>>> import numpy as np
>>> import numpy.linalg as la
>>> np.set_printoptions(suppress=True, linewidth=140)
>>> J = np.loadtxt("a.csv", delimiter=",")
>>> J
array([[ 10.96,   2.41,  -3.09,  10.2 ,  -0.08,   7.74,   2.9 ,   6.06,   7.03,   9.69],
       [ 10.21,  15.85,   7.21,   6.8 ,  -0.04,   0.51,   3.16,   1.  ,  -0.67,  -4.32],
       [  0.76,  -8.39,  -6.08,   2.2 ,  -0.57,   4.02,   0.18,   3.81,   5.25,   8.08],
       [  1.18,  -8.43,  -3.88,   4.26,   0.13,   9.86,   2.38,   4.91,   2.67,  15.81],
       [  6.91,  -2.45,  -5.92,   4.77,  -0.12,   0.81,   0.52,   2.96,   7.15,   2.54],
       [  9.94,   9.88,   2.89,   8.46,  -0.31,   3.85,   3.15,   2.57,   2.21,   2.23],
       [-13.03,  -3.9 ,   3.2 , -10.85,   0.4 ,  -7.21,  -2.54,  -5.8 ,  -7.87,  -8.33],
       [ -3.  ,   5.78,   7.05,  -1.61,  -0.27,   0.09,   1.35,  -2.02,  -6.96,  -2.23],
       [-11.67,  -5.9 ,   2.62,  -8.49,   0.17,  -3.38,  -2.14,  -3.99,  -7.09,  -2.34]])
>>> x0 = np.array([-1, 3, -2, -1, -2, 3, -1, 0, -2, 3])
>>> a = np.maximum(J @ x0, 0)
>>> np.round(np.maximum(J @ (3 * x0), 0), 2)
array([ 83.22,   8.85,  32.37, 138.18,   0.  ,  50.25,   0.  ,  43.62,   0.  ])
>>> np.flatnonzero(a > 1e-9)
array([0, 1, 2, 3, 5, 7])
>>> J * (a > 1e-9)[:, None]
array([[10.96,  2.41, -3.09, 10.2 , -0.08,  7.74,  2.9 ,  6.06,  7.03,  9.69],
       [10.21, 15.85,  7.21,  6.8 , -0.04,  0.51,  3.16,  1.  , -0.67, -4.32],
       [ 0.76, -8.39, -6.08,  2.2 , -0.57,  4.02,  0.18,  3.81,  5.25,  8.08],
       [ 1.18, -8.43, -3.88,  4.26,  0.13,  9.86,  2.38,  4.91,  2.67, 15.81],
       [ 0.  , -0.  , -0.  ,  0.  , -0.  ,  0.  ,  0.  ,  0.  ,  0.  ,  0.  ],
       [ 9.94,  9.88,  2.89,  8.46, -0.31,  3.85,  3.15,  2.57,  2.21,  2.23],
       [-0.  , -0.  ,  0.  , -0.  ,  0.  , -0.  , -0.  , -0.  , -0.  , -0.  ],
       [-3.  ,  5.78,  7.05, -1.61, -0.27,  0.09,  1.35, -2.02, -6.96, -2.23],
       [-0.  , -0.  ,  0.  , -0.  ,  0.  , -0.  , -0.  , -0.  , -0.  , -0.  ]])
>>> a.round(2)
array([27.74,  2.95, 10.79, 46.06,  0.  , 16.75,  0.  , 14.54,  0.  ])
>>> np.round(np.maximum(J @ x0, 0) - np.maximum(-J @ x0, 0), 2)
array([ 27.74,   2.95,  10.79,  46.06, -11.72,  16.75, -23.36,  14.54,  -3.96])
